% python3 -q
>>> import numpy as np
>>> from numpy import linalg as LA
>>> np.set_printoptions(precision=3, suppress=True, linewidth=160)
>>> def rd(a):
...     return np.round(a, 3) + 0
... 
>>> M = np.load("dump.npy")
>>> M
array([[-1,  2, -1],
       [-1,  0,  1]])
>>> left, sigma, vt = LA.svd(M, full_matrices=False)
>>> rd(sigma)
array([2.449, 1.414])
>>> left.shape, sigma.shape, vt.shape
((2, 2), (2,), (2, 3))
>>> rd(np.abs(vt[0]))
array([0.408, 0.816, 0.408])
>>> np.abs(left[:, 0]).round(6).argmax()
np.int64(0)
>>> rd(vt @ vt.T)
array([[1., 0.],
       [0., 1.]])
>>> rd(np.cumsum(sigma ** 2) / np.sum(sigma ** 2))
array([0.75, 1.  ])
>>> np.allclose(left * sigma @ vt, M)
True
>>> rd(np.sqrt((sigma ** 2).sum())), rd(LA.norm(M))
(np.float64(2.828), np.float64(2.828))
>>> rd(left.T @ M @ vt.T)
array([[2.449, 0.   ],
       [0.   , 1.414]])
>>> B = np.array([[-1, -4, -4], [-7, -2, -3], [2, 7, -7]])
>>> M @ B
array([[-15,  -7,   5],
       [  3,  11,  -3]])
>>> np.einsum("ik,kj->ij", M, B)
array([[-15,  -7,   5],
       [  3,  11,  -3]])
>>> np.einsum("ij->j", M)
array([-2,  2,  0])
>>> np.einsum("ik,kj->ji", M, B)
array([[-15,   3],
       [ -7,  11],
       [  5,  -3]])
>>> np.vstack([M, B.T]).shape
(5, 3)
>>> LA.matrix_rank(M @ B)
np.int64(2)
>>> B.T @ M.T
array([[-15,   3],
       [ -7,  11],
       [  5,  -3]])
>>> u = np.array([2, 2])
>>> np.array([np.convolve(row, u, "same") for row in M])
array([[-2,  2,  2],
       [-2, -2,  2]])
>>> np.convolve(M[1], u)
array([-2, -2,  2,  2])
>>> np.cross(M[1, :3], M[0, :3])
array([-2, -2, -2])
>>> J = np.loadtxt("out2.csv", delimiter=",")
>>> rd(J)
array([[ 0.186, -0.227,  0.31 , -0.062],
       [-0.227,  0.278, -0.378,  0.076],
       [ 0.31 , -0.378,  0.516, -0.103],
       [-0.062,  0.076, -0.103,  0.021]])
>>> B = J / np.sqrt((J ** 2).mean(axis=1, keepdims=True))
>>> LA.matrix_rank(B) == LA.matrix_rank(J)
np.True_
>>> rd(LA.norm(B, axis=1))
array([2., 2., 2., 2.])
>>> P = np.triu(np.array([[0, 3, -2, 3], [3, -3, 1, -1], [2, 0, 0, 0], [-1, 0, 1, -2]]), 1) + np.eye(4)
>>> B = P @ J @ LA.inv(P)
>>> rd(np.trace(B)), np.trace(J)
(np.float64(1.0), np.float64(1.0))
>>> LA.matrix_rank(B)
np.int64(1)
>>> rd(P @ J - J @ P)
array([[-1.486,  1.259, -1.878, -0.289],
       [ 0.372,  0.227, -0.112,  0.835],
       [ 0.   , -0.929,  0.998, -1.307],
       [ 0.   ,  0.186, -0.2  ,  0.261]])
>>> vec = np.array([4, 2, 1, -2])
>>> rd(LA.eigvalsh(2 * J - np.eye(4)))
array([-1., -1., -1.,  1.])
>>> np.trace(J)
np.float64(1.0)
>>> np.allclose(J @ J.T, J.T @ J)
True
>>> rd((J + J.T) / 2)
array([[ 0.186, -0.227,  0.31 , -0.062],
       [-0.227,  0.278, -0.378,  0.076],
       [ 0.31 , -0.378,  0.516, -0.103],
       [-0.062,  0.076, -0.103,  0.021]])
>>> rd(LA.matrix_power(J, 4))
array([[ 0.186, -0.227,  0.31 , -0.062],
       [-0.227,  0.278, -0.378,  0.076],
       [ 0.31 , -0.378,  0.516, -0.103],
       [-0.062,  0.076, -0.103,  0.021]])
>>> np.allclose(J, J.T)
True
>>> W1 = np.array([[-1, 4, -3, 5, -4],
...     [-5, -4, -4, 1, 3],
...     [0, -1, -5, 5, 0],
...     [-3, -1, 4, -3, -5]])
>>> coef = np.array([-9, -6, 2, 1, 2])
>>> H = np.maximum(J @ W1 + coef, 0)
>>> LA.matrix_rank(H)
np.int64(3)
>>> (H > 0).mean(axis=0)
array([0.  , 0.  , 0.75, 0.75, 1.  ])
>>> basis = np.array([[0, 0, 1], [2, 3, 3], [3, 0, 2], [2, 2, 1], [0, 1, 1]])
>>> (H @ basis).round(6).argmax(axis=1)
array([0, 0, 1, 0])
>>> rd(H @ basis)
array([[ 8.537,  7.757,  5.431],
       [11.298,  3.362, 10.894],
       [10.119, 10.261,  5.202],
       [ 7.821,  2.748,  7.523]])
>>> W1 @ basis
array([[  9,  18,   6],
       [-18,  -7, -21],
       [ -7,   7,  -8],
       [  4, -14,  -6]])
>>> F = np.load("run15.npy")
>>> F
array([[3., 2.],
       [0., 1.]])
>>> B = F / np.sqrt((F ** 2).mean(axis=1, keepdims=True))
>>> rd(B[1])
array([0.   , 1.414])
>>> LA.matrix_rank(B) == LA.matrix_rank(F)
np.True_
>>> O = F.astype(float).copy()
>>> for j in range(2):
...     O[:, j] -= O[:, :j] @ (O[:, :j].T @ O[:, j])
...     O[:, j] /= LA.norm(O[:, j])
... 
>>> O
array([[1., 0.],
       [0., 1.]])
>>> O.T @ O
array([[1., 0.],
       [0., 1.]])
>>> B = LA.inv(F)
>>> F @ B
array([[1., 0.],
       [0., 1.]])
>>> rd(LA.cond(F))
np.float64(4.442)
>>> (np.abs(B) > 1e-9).astype(int)
array([[1, 1],
       [0, 1]])
>>> rd(LA.slogdet(F)[0])
np.float64(1.0)
>>> O, V = LA.qr(F[:, :1])[0], LA.qr(F[:, 1:])[0]
>>> sigma = LA.svd(O.T @ V, compute_uv=False)
>>> rd(sigma)
array([0.894])
>>> rd(LA.norm(O @ O.T - V @ V.T, 2))
np.float64(0.447)
>>> data = np.load("block14.npy")
>>> data
array([[-5,  0,  0,  0,  0],
       [ 0, -2,  0,  0,  0],
       [ 0,  0,  0,  0,  0],
       [ 0,  0,  0,  1,  0],
       [ 0,  0,  0,  0, -1]])
>>> rd(np.sort(LA.eigvals(data)))
array([-5., -2., -1.,  0.,  1.])
>>> data @ data
array([[25,  0,  0,  0,  0],
       [ 0,  4,  0,  0,  0],
       [ 0,  0,  0,  0,  0],
       [ 0,  0,  0,  1,  0],
       [ 0,  0,  0,  0,  1]])
>>> rng = np.random.default_rng(439161)
>>> lab = rng.permutation(5)
>>> lab
array([4, 0, 3, 1, 2])
>>> B = data[lab][:, lab]
>>> np.allclose(B, data)
False
>>> rd(np.sort(np.abs(LA.eigvals(B))))
array([0., 1., 1., 2., 5.])
>>> np.diag(B)
array([-1, -5,  1, -2,  0])
>>> E = np.loadtxt("arr.csv", delimiter=",")
>>> E
array([[ 8.,  7.,  1.,  0.],
       [ 6., -6.,  1.,  0.],
       [ 0.,  0., -5.,  5.],
       [ 0.,  0., -5., -2.]])
>>> lab = rng.permutation(4)
>>> lab
array([3, 1, 0, 2])
>>> B = E[lab][:, lab]
>>> rd(LA.det(B)), rd(LA.det(E[lab]))
(np.float64(-3150.0), np.float64(-3150.0))
>>> np.allclose(B, E)
False
>>> np.trace(B)
np.float64(-5.0)
>>> left, sigma, vt = LA.svd(data)
>>> np.argmax(sigma[:-1] / (sigma[1:] + 1e-6)) + 1
np.int64(4)
>>> sigma
array([5., 2., 1., 1., 0.])
>>> B = left[:, :4] @ np.diag(sigma[:4]) @ vt[:4]
>>> B
array([[-5.,  0.,  0.,  0.,  0.],
       [ 0., -2.,  0.,  0.,  0.],
       [ 0.,  0.,  0.,  0.,  0.],
       [ 0.,  0.,  0.,  1.,  0.],
       [ 0.,  0.,  0.,  0., -1.]])
>>> B = np.array([[4, 1, -3, 2, -5],
...     [4, -2, 2, -2, 2],
...     [-5, 0, -4, 3, 3],
...     [-1, 5, -4, -3, -3],
...     [3, 5, 0, 5, -2]])
>>> arr = B - B.T
>>> arr
array([[ 0, -3,  2,  3, -8],
       [ 3,  0,  2, -7, -3],
       [-2, -2,  0,  7,  3],
       [-3,  7, -7,  0, -8],
       [ 8,  3, -3,  8,  0]])
>>> vec = np.array([-2, 0, 2, -1, 1])
>>> rd(LA.svd(arr, compute_uv=False))
array([13.817, 13.817,  8.894,  8.894,  0.   ])
>>> rd(LA.eigvals(arr).real)
array([0., 0., 0., 0., 0.])
>>> O = LA.solve(np.eye(5) - arr, np.eye(5) + arr)
>>> rd(LA.det(O))
np.float64(1.0)
>>> u = np.array([-6, -3])
>>> np.polyval(u, arr[0])
array([ -3,  15, -15, -21,  45])
>>> np.correlate(arr[0], arr[3], "full")
array([  0,  24, -16,  -3,  29,   2,  71, -65,  24])
>>> np.array([np.convolve(row, u, "same") for row in arr])
array([[  0,  18,  -3, -24,  39],
       [-18,  -9, -12,  36,  39],
       [ 12,  18,   6, -42, -39],
       [ 18, -33,  21,  21,  48],
       [-48, -42,   9, -39, -24]])
>>> np.cross(arr[0, :3], arr[3, :3])
array([ 7, -6, -9])
>>> np.convolve(arr[0], u)
array([  0,  18,  -3, -24,  39,  24])
